$ ipython --no-banner

In [1]: import numpy as np

In [2]: np.set_printoptions(precision=1, suppress=True, linewidth=200)

In [3]: m1 = np.load("x.npy")

In [4]: m1
Out[4]: 
array([[0, 1, 0, 0, 0, 1],
       [1, 0, 0, 0, 0, 1],
       [0, 0, 0, 1, 0, 1],
       [0, 0, 1, 0, 0, 0],
       [0, 0, 0, 0, 0, 0],
       [1, 1, 1, 0, 0, 0]])

In [5]: print(np.argwhere(np.triu(m1)))
[[0 1]
 [0 5]
 [1 5]
 [2 3]
 [2 5]]

In [6]: m1.sum(axis=0)
Out[6]: array([2, 2, 2, 1, 0, 3])

In [7]: low = np.diag(m1.sum(axis=1)) - m1

In [8]: print(np.linalg.matrix_rank(low))
4

In [9]: print((np.linalg.eigvalsh(low) < 1e-8).sum())
2

In [10]: low
Out[10]: 
array([[ 2, -1,  0,  0,  0, -1],
       [-1,  2,  0,  0,  0, -1],
       [ 0,  0,  2, -1,  0, -1],
       [ 0,  0, -1,  1,  0,  0],
       [ 0,  0,  0,  0,  0,  0],
       [-1, -1, -1,  0,  0,  3]])

In [11]: rng = np.random.default_rng(6281)

In [12]: lab = rng.permutation(6)

In [13]: lab
Out[13]: array([3, 4, 5, 2, 0, 1])

In [14]: B = m1[lab][:, lab]

In [15]: np.allclose(B, m1)
Out[15]: False

In [16]: print(np.diag(B))
[0 0 0 0 0 0]

In [17]: print(np.sort(np.abs(np.linalg.eigvals(B))))
[0.  0.5 1.  1.  1.7 2.2]

In [18]: print(B)
[[0 0 0 1 0 0]
 [0 0 0 0 0 0]
 [0 0 0 1 1 1]
 [1 0 1 0 0 0]
 [0 0 1 0 0 1]
 [0 0 1 0 1 0]]

In [19]: print(np.round(np.linalg.det(B), 1), np.round(np.linalg.det(m1[lab]), 1))
0.0 0.0

In [20]: np.round(np.linalg.eigvalsh(m1).min(), 1)
Out[20]: np.float64(-1.7)

In [21]: W0 = np.array([[-42, 5, 2, 5, -5],
    ...:     [2, 1, -3, 5, 1],
    ...:     [-5, 3, -61, 0, 3],
    ...:     [-1, -1, -1, -44, -4],
    ...:     [3, 0, 0, -5, -57]])

In [22]: B = W0 / np.linalg.norm(W0, axis=1, keepdims=True)

In [23]: G = B @ B.T

In [24]: np.round(np.degrees(np.arccos(np.clip(G[2, 4], -1, 1))), 1)
Out[24]: np.float64(93.0)

In [25]: G[2].round(1) + 0
Out[25]: array([ 0. ,  0.5,  1. ,  0. , -0.1])

In [26]: (np.abs(G) > 0.9).astype(int)
Out[26]: 
array([[1, 0, 0, 0, 0],
       [0, 1, 0, 0, 0],
       [0, 0, 1, 0, 0],
       [0, 0, 0, 1, 0],
       [0, 0, 0, 0, 1]])

In [27]: print(G.round(1) + 0)
[[ 1.  -0.2  0.  -0.1  0.1]
 [-0.2  1.   0.5 -0.8 -0.2]
 [ 0.   0.5  1.   0.  -0.1]
 [-0.1 -0.8  0.   1.   0.2]
 [ 0.1 -0.2 -0.1  0.2  1. ]]

In [28]: lab = rng.permutation(5)

In [29]: B = W0[:, lab] * rng.choice([-1, 1], 5)

In [30]: B
Out[30]: 
array([[  5,  -2,  -5,  -5, -42],
       [  1,   3,   1,  -5,   2],
       [  3,  61,   3,   0,  -5],
       [ -1,   1,  -4,  44,  -1],
       [  0,   0, -57,   5,   3]])

In [31]: Uu, _, VT = np.linalg.svd(W0.T @ B)

In [32]: np.round(Uu @ VT, 1) + 0
Out[32]: 
array([[ 0.,  0.,  0.,  0.,  1.],
       [ 1.,  0.,  0.,  0.,  0.],
       [ 0., -1.,  0.,  0.,  0.],
       [ 0.,  0.,  0., -1.,  0.],
       [ 0.,  0.,  1.,  0.,  0.]])

In [33]: x = np.array([2, 4, -3, 5, -4])

In [34]: target = W0 @ x

In [35]: target
Out[35]: array([ -25,   38,  173, -207,  209])

In [36]: np.linalg.solve(W0.T, W0[4])
Out[36]: array([-0.,  0., -0.,  0.,  1.])

In [37]: np.round(np.linalg.solve(W0, W0[:, 2]), 1) + 0
Out[37]: array([0., 0., 1., 0., 0.])

In [38]: print(np.linalg.solve(W0, target + W0[:, 0]))
[ 3.  4. -3.  5. -4.]

In [39]: np.linalg.solve(W0, 5 * target)
Out[39]: array([ 10.,  20., -15.,  25., -20.])

In [40]: Q, r_ = np.linalg.qr(W0)

In [41]: round(np.trace(Q @ Q.T), 1)
Out[41]: np.float64(5.0)

In [42]: Q.shape, r_.shape
Out[42]: ((5, 5), (5, 5))

In [43]: np.round(Q @ r_, 1) + 0
Out[43]: 
array([[-42.,   5.,   2.,   5.,  -5.],
       [  2.,   1.,  -3.,   5.,   1.],
       [ -5.,   3., -61.,   0.,   3.],
       [ -1.,  -1.,  -1., -44.,  -4.],
       [  3.,   0.,   0.,  -5., -57.]])

In [44]: A = np.load("block2.npy")

In [45]: A
Out[45]: 
array([[  1,  -4,  -1,  -2,  -5],
       [ -3,  -7,   1,  -2,  -2],
       [  2,  -4,   3,  -7,  -1],
       [  7,  -3,   6,  -9,   2],
       [  5,  -3,  10,  -7,   6],
       [  2,  -7,  10,  -6,   2],
       [  6,  -5,  13,  -3,  -2],
       [  9, -10,  17,  -8,  -2],
       [ 10,  -8,  13,  -6,   1],
       [ 12, -12,   8,  -3,   6],
       [ 17, -11,  11,  -6,   7],
       [ 12, -16,  14,  -8,  12],
       [ 12, -19,  17, -10,   8],
       [ 10, -15,  22, -12,  11],
       [ 11, -11,  25, -14,  10],
       [ 13, -10,  28,  -9,   8],
       [ 13, -13,  26,  -9,   6],
       [ 11,  -9,  22,  -5,   3],
       [ 13,  -8,  27,  -6,   0],
       [ 11, -12,  23,  -2,   3],
       [  9,  -9,  18,  -2,   2],
       [ 11, -13,  15,  -5,   5],
       [  8, -14,  10,  -4,  10],
       [  7, -15,  11,   1,   6],
       [  7, -11,   7,  -1,   5],
       [  3, -15,   8,   3,   6],
       [  6, -15,   8,   3,   7],
       [ 11, -19,  13,   8,   6],
       [ 11, -22,  10,   7,   5],
       [ 15, -26,  12,   5,   9],
       [ 15, -27,  16,   6,   6],
       [ 20, -27,  20,   3,   5]])

In [46]: lab = A[:, 3] > np.median(A[:, 3])

In [47]: r0 = A[lab].mean(axis=0) - A[~lab].mean(axis=0)

In [48]: np.argsort(-np.abs(r0).round(6), kind="stable")
Out[48]: array([3, 2, 1, 0, 4])

In [49]: r0
Out[49]: array([-1.2, -5. , -5.6,  9. , -0.7])

In [50]: round((((A - A.mean(axis=0)) @ r0 > 0) == lab).mean(), 1)
Out[50]: np.float64(0.9)

In [51]: ((A - A.mean(axis=0)) @ r0 > 0).astype(int)
Out[51]: array([1, 1, 0, 0, 0, 0, 0, 0, 0, 1, 0, 0, 0, 0, 0, 0, 0, 0, 0, 0, 0, 0, 1, 1, 1, 1, 1, 1, 1, 1, 1, 1])

In [52]: B = A / np.sqrt((A ** 2).mean(axis=1, keepdims=True))

In [53]: np.linalg.matrix_rank(A - A.mean(axis=1, keepdims=True))
Out[53]: np.int64(4)

In [54]: np.linalg.norm(B, axis=1)
Out[54]: array([2.2, 2.2, 2.2, 2.2, 2.2, 2.2, 2.2, 2.2, 2.2, 2.2, 2.2, 2.2, 2.2, 2.2, 2.2, 2.2, 2.2, 2.2, 2.2, 2.2, 2.2, 2.2, 2.2, 2.2, 2.2, 2.2, 2.2, 2.2, 2.2, 2.2, 2.2, 2.2])

In [55]: np.linalg.matrix_rank(B) == np.linalg.matrix_rank(A)
Out[55]: np.True_

In [56]: B = np.c_[A[:, :4] @ np.array([[1, 3, 2, -1], [2, 0, 0, -3], [2, -3, 1, 3], [3, 0, 0, 3]]), np.array([0, -2, -2, 3, 2, -1, -2, 2, -1, 2, -1, 1, 3, -3, 3, 3, -3, -1, -3, -1, 3, 2, -2, -2, 2, -2, 0, -2, -1, 3, 3, 2])]

In [57]: B
Out[57]: 
array([[-15,   6,   1,   2,   0],
       [-21, -12,  -5,  21,  -2],
       [-21,  -3,   7,  -2,  -2],
       [-14,   3,  20,  -7,   3],
       [ -2, -15,  20,  13,   2],
       [-10, -24,  14,  31,  -1],
       [ 13, -21,  25,  39,  -2],
       [ -1, -24,  35,  48,   2],
       [  2,  -9,  33,  35,  -1],
       [ -5,  12,  32,  39,   2],
       [ -1,  18,  45,  31,  -1],
       [-16,  -6,  38,  54,   1],
       [-22, -15,  41,  66,   3],
       [-12, -36,  42,  65,  -3],
       [ -3, -42,  47,  55,   3],
       [ 22, -45,  54,  74,   3],
       [ 12, -39,  52,  77,  -3],
       [ 22, -33,  44,  67,  -1],
       [ 33, -42,  53,  74,  -3],
       [ 27, -36,  45,  88,  -1],
       [ 21, -27,  36,  66,   3],
       [  0, -12,  37,  58,   2],
       [-12,  -6,  26,  52,  -2],
       [  2, -12,  25,  74,  -2],
       [ -4,   0,  21,  44,   2],
       [ -2, -15,  14,  75,  -2],
       [  1,  -6,  20,  72,   0],
       [ 23,  -6,  35, 109,  -2],
       [  8,   3,  32, 106,  -1],
       [  2,   9,  42, 114,   3],
       [ 11,  -3,  46, 132,   3],
       [ 15,   0,  60, 130,   2]])

In [58]: print(np.linalg.matrix_rank(B))
5

In [59]: r0 = np.array([0, 1, 2, 2, 3])

In [60]: J = np.array([np.roll(r0, i) for i in range(5)])

In [61]: J
Out[61]: 
array([[0, 1, 2, 2, 3],
       [3, 0, 1, 2, 2],
       [2, 3, 0, 1, 2],
       [2, 2, 3, 0, 1],
       [1, 2, 2, 3, 0]])

In [62]: J @ np.ones(5)
Out[62]: array([8., 8., 8., 8., 8.])

In [63]: (J @ J)[0]
Out[63]: array([14, 16, 13, 13,  8])

In [64]: B = np.linalg.inv(J)

In [65]: np.round(np.linalg.slogdet(J)[0], 1)
Out[65]: np.float64(1.0)

In [66]: np.round(np.linalg.inv(B), 1) + 0
Out[66]: 
array([[0., 1., 2., 2., 3.],
       [3., 0., 1., 2., 2.],
       [2., 3., 0., 1., 2.],
       [2., 2., 3., 0., 1.],
       [1., 2., 2., 3., 0.]])

In [67]: print((np.abs(B) > 1e-9).astype(int))
[[1 1 1 1 1]
 [1 1 1 1 1]
 [1 1 1 1 1]
 [1 1 1 1 1]
 [1 1 1 1 1]]

In [68]: print(np.round(J @ B, 1) + 0)
[[1. 0. 0. 0. 0.]
 [0. 1. 0. 0. 0.]
 [0. 0. 1. 0. 0.]
 [0. 0. 0. 1. 0.]
 [0. 0. 0. 0. 1.]]

In [69]: K = np.loadtxt("sample13.csv", delimiter=",")

In [70]: K
Out[70]: 
array([[ 0.,  0., 12., 24.,  3.,  0.],
       [ 0.,  0.,  0., 27.,  0.,  0.],
       [ 0.,  0.,  0., 15.,  0.,  0.],
       [ 0.,  0., 10., 18.,  1.,  0.],
       [ 0.,  0., 16., 24.,  5.,  0.],
       [ 0.,  0.,  0., 27.,  0.,  0.],
       [ 0.,  0.,  0., 24.,  0.,  0.],
       [ 0.,  0.,  5., 21.,  0.,  0.],
       [ 0.,  0., 19., 27.,  7.,  0.],
       [ 0.,  0., 10., 18.,  1.,  0.],
       [ 0.,  0.,  0., 24.,  0.,  0.],
       [ 0.,  0.,  9.,  9.,  0.,  0.],
       [ 0.,  0., 14., 42.,  7.,  0.],
       [ 0.,  0.,  0.,  3.,  0.,  0.],
       [ 0.,  0.,  5., 21.,  0.,  0.],
       [ 0.,  0.,  8., 12.,  0.,  0.],
       [ 0.,  0.,  9., 45.,  5.,  0.],
       [ 0.,  0., 22., 30.,  9.,  0.],
       [ 0.,  0., 12., 12.,  1.,  0.],
       [ 0.,  0.,  4., 24.,  0.,  0.],
       [ 0.,  0.,  0., 12.,  0.,  0.]])

In [71]: x = np.array([6, 4, 7, 9, 2, 3])

In [72]: np.einsum("ij,j->i", K, x)
Out[72]: array([306., 243., 135., 234., 338., 243., 216., 224., 390., 234., 216., 144., 490.,  27., 224., 164., 478., 442., 194., 244., 108.])

In [73]: K * x
Out[73]: 
array([[  0.,   0.,  84., 216.,   6.,   0.],
       [  0.,   0.,   0., 243.,   0.,   0.],
       [  0.,   0.,   0., 135.,   0.,   0.],
       [  0.,   0.,  70., 162.,   2.,   0.],
       [  0.,   0., 112., 216.,  10.,   0.],
       [  0.,   0.,   0., 243.,   0.,   0.],
       [  0.,   0.,   0., 216.,   0.,   0.],
       [  0.,   0.,  35., 189.,   0.,   0.],
       [  0.,   0., 133., 243.,  14.,   0.],
       [  0.,   0.,  70., 162.,   2.,   0.],
       [  0.,   0.,   0., 216.,   0.,   0.],
       [  0.,   0.,  63.,  81.,   0.,   0.],
       [  0.,   0.,  98., 378.,  14.,   0.],
       [  0.,   0.,   0.,  27.,   0.,   0.],
       [  0.,   0.,  35., 189.,   0.,   0.],
       [  0.,   0.,  56., 108.,   0.,   0.],
       [  0.,   0.,  63., 405.,  10.,   0.],
       [  0.,   0., 154., 270.,  18.,   0.],
       [  0.,   0.,  84., 108.,   2.,   0.],
       [  0.,   0.,  28., 216.,   0.,   0.],
       [  0.,   0.,   0., 108.,   0.,   0.]])

In [74]: print(K @ np.eye(6)[3])
[24. 27. 15. 18. 24. 27. 24. 21. 27. 18. 24.  9. 42.  3. 21. 12. 45. 30. 12. 24. 12.]

In [75]: print((K * x).sum(axis=1))
[306. 243. 135. 234. 338. 243. 216. 224. 390. 234. 216. 144. 490.  27. 224. 164. 478. 442. 194. 244. 108.]

In [76]: np.linalg.norm(K @ x) <= np.linalg.norm(K, 2) * np.linalg.norm(x) + 1e-9
Out[76]: np.True_

In [77]: Uu, sv, VT = np.linalg.svd(K)

In [78]: vecs = VT[:(sv > 1e-8).sum()]

In [79]: x = K[10] + 3 * K[3] + rng.integers(2) * np.eye(6)[4]

In [80]: x
Out[80]: array([ 0.,  0., 30., 78.,  4.,  0.])

In [81]: np.round(np.diag(vecs.T @ vecs), 1) + 0
Out[81]: array([0., 0., 1., 1., 1., 0.])

In [82]: np.round(vecs.T @ vecs, 1) + 0
Out[82]: 
array([[0., 0., 0., 0., 0., 0.],
       [0., 0., 0., 0., 0., 0.],
       [0., 0., 1., 0., 0., 0.],
       [0., 0., 0., 1., 0., 0.],
       [0., 0., 0., 0., 1., 0.],
       [0., 0., 0., 0., 0., 0.]])

In [83]: round(float(np.linalg.norm(x - vecs.T @ vecs @ x)), 1)
Out[83]: 0.0

In [84]: print(np.allclose(vecs.T @ vecs @ x, x))
True

In [85]: np.linalg.matrix_rank(K, rtol=0.1)
Out[85]: np.int64(2)

In [86]: print([round(float(x), 1) for x in np.linalg.svd(K, compute_uv=False)[:3]])
[116.1, 28.8, 7.1]

In [87]: def softmax(z):
    ...:     e = np.exp(z - z.max(axis=-1, keepdims=True))
    ...:     return e / e.sum(axis=-1, keepdims=True)
    ...: 

In [88]: np.round(softmax(K[19]), 1) + 0
Out[88]: array([0., 0., 0., 1., 0., 0.])

In [89]: np.round(softmax(K[19] + -1), 1) + 0
Out[89]: array([0., 0., 0., 1., 0., 0.])

In [90]: att = K @ K.T / np.sqrt(6)

In [91]: softmax(att)[19] @ K
Out[91]: array([ 0.,  0.,  9., 45.,  5.,  0.])

In [92]: round(np.trace(np.linalg.pinv(K) @ K), 1)
Out[92]: np.float64(3.0)

In [93]: np.linalg.lstsq(K[:-1].T, K[-1])[2]
Out[93]: np.int32(3)

In [94]: print(np.allclose(K[:-1].T @ np.linalg.lstsq(K[:-1].T, K[-1])[0], K[-1]))
True

In [95]: feats = np.load("arr.npy")

In [96]: feats.round(1) + 0
Out[96]: 
array([[-0.5, -0.7,  0.1, -0.2, -0.5],
       [ 0.5, -0.1, -0.5, -0.6, -0.3],
       [-0.3, -0.3, -0.7,  0.1,  0.5],
       [ 0.1, -0.3,  0.4, -0.5,  0.7],
       [ 0.6, -0.6,  0.1,  0.5,  0. ]])

In [97]: B = np.linalg.inv(feats)

In [98]: np.round(np.linalg.cond(feats), 1)
Out[98]: np.float64(1.0)

In [99]: (np.abs(B) > 1e-9).astype(int)
Out[99]: 
array([[1, 1, 1, 1, 1],
       [1, 1, 1, 1, 1],
       [1, 1, 1, 1, 1],
       [1, 1, 1, 1, 1],
       [1, 1, 1, 1, 1]])

In [100]: np.round(feats @ B, 1) + 0
Out[100]: 
array([[1., 0., 0., 0., 0.],
       [0., 1., 0., 0., 0.],
       [0., 0., 1., 0., 0.],
       [0., 0., 0., 1., 0.],
       [0., 0., 0., 0., 1.]])

In [101]: np.round(np.linalg.det(feats) * np.linalg.det(B), 1)
Out[101]: np.float64(1.0)

In [102]: x = np.array([2, -1, -3, -1, 2])

In [103]: np.sort(np.abs(np.degrees(np.angle(np.linalg.eigvals(feats)))))
Out[103]: array([  0. , 115.4, 115.4, 164.8, 164.8])

In [104]: np.round(np.linalg.inv(feats), 1) + 0
Out[104]: 
array([[-0.5,  0.5, -0.3,  0.1,  0.6],
       [-0.7, -0.1, -0.3, -0.3, -0.6],
       [ 0.1, -0.5, -0.7,  0.4,  0.1],
       [-0.2, -0.6,  0.1, -0.5,  0.5],
       [-0.5, -0.3,  0.5,  0.7,  0. ]])
